$ python3 -q
>>> import numpy as np
>>> np.set_printoptions(precision=2, suppress=True, linewidth=100, legacy="1.25")
>>> mat = np.array([[-1.1, 0.2, -0.4], [1.0, -0.6, 0.2], [0.7, -1.0, -0.3]])
>>> mat
array([[-1.1,  0.2, -0.4],
       [ 1. , -0.6,  0.2],
       [ 0.7, -1. , -0.3]])
>>> left, s, Vt = np.linalg.svd(mat, full_matrices=False)
>>> s / s[0]
array([1.  , 0.42, 0.03])
>>> np.round(left.T @ mat @ Vt.T, 2) + 0
array([[1.93, 0.  , 0.  ],
       [0.  , 0.81, 0.  ],
       [0.  , 0.  , 0.06]])
>>> np.round(Vt @ Vt.T, 2) + 0
array([[1., 0., 0.],
       [0., 1., 0.],
       [0., 0., 1.]])
>>> np.abs(left[:, 0]).round(6).argmax()
1
>>> left.shape, s.shape, Vt.shape
((3, 3), (3,), (3, 3))
>>> A = np.load("run8.npy")
>>> A
array([[1, 0, 0],
       [2, 1, 0],
       [1, 3, 1]])
>>> B = np.linalg.inv(A)
>>> A @ B
array([[1., 0., 0.],
       [0., 1., 0.],
       [0., 0., 1.]])
>>> round(float(np.linalg.det(A) * np.linalg.det(B)), 2)
1.0
>>> round(np.linalg.slogdet(A)[0], 2)
1.0
>>> np.linalg.inv(B)
array([[1., 0., 0.],
       [2., 1., 0.],
       [1., 3., 1.]])
>>> B = np.array([[3, 8, 7], [-8, 5, -4], [-6, -8, -2]])
>>> B.T @ A.T
array([[  3,  -2, -27],
       [  8,  21,  15],
       [  7,  10,  -7]])
>>> np.linalg.matrix_rank(A @ B)
3
>>> np.einsum("ik,kj->ji", A, B)
array([[  3,  -2, -27],
       [  8,  21,  15],
       [  7,  10,  -7]])
>>> np.einsum("ij->j", A)
array([4, 4, 1])
>>> np.vstack([A, B.T]).shape
(6, 3)
>>> A @ B
array([[  3,   8,   7],
       [ -2,  21,  10],
       [-27,  15,  -7]])
>>> r0 = np.array([-1, -3, 5])
>>> np.polyval(r0, A[2])
array([  1, -13,   1])
>>> np.cross(A[2, :3], A[1, :3])
array([-1,  2, -5])
>>> rng = np.random.default_rng(351)
>>> B = A + rng.integers(-2, 3, (3, 2)) @ rng.integers(-2, 3, (2, 3))
>>> B
array([[ 1,  1, -2],
       [ 2,  1,  0],
       [ 1,  1,  5]])
>>> np.round(np.linalg.svd(B - A, compute_uv=False), 2) + 0
array([5., 0., 0.])
>>> B - A
array([[ 0,  1, -2],
       [ 0,  0,  0],
       [ 0, -2,  4]])
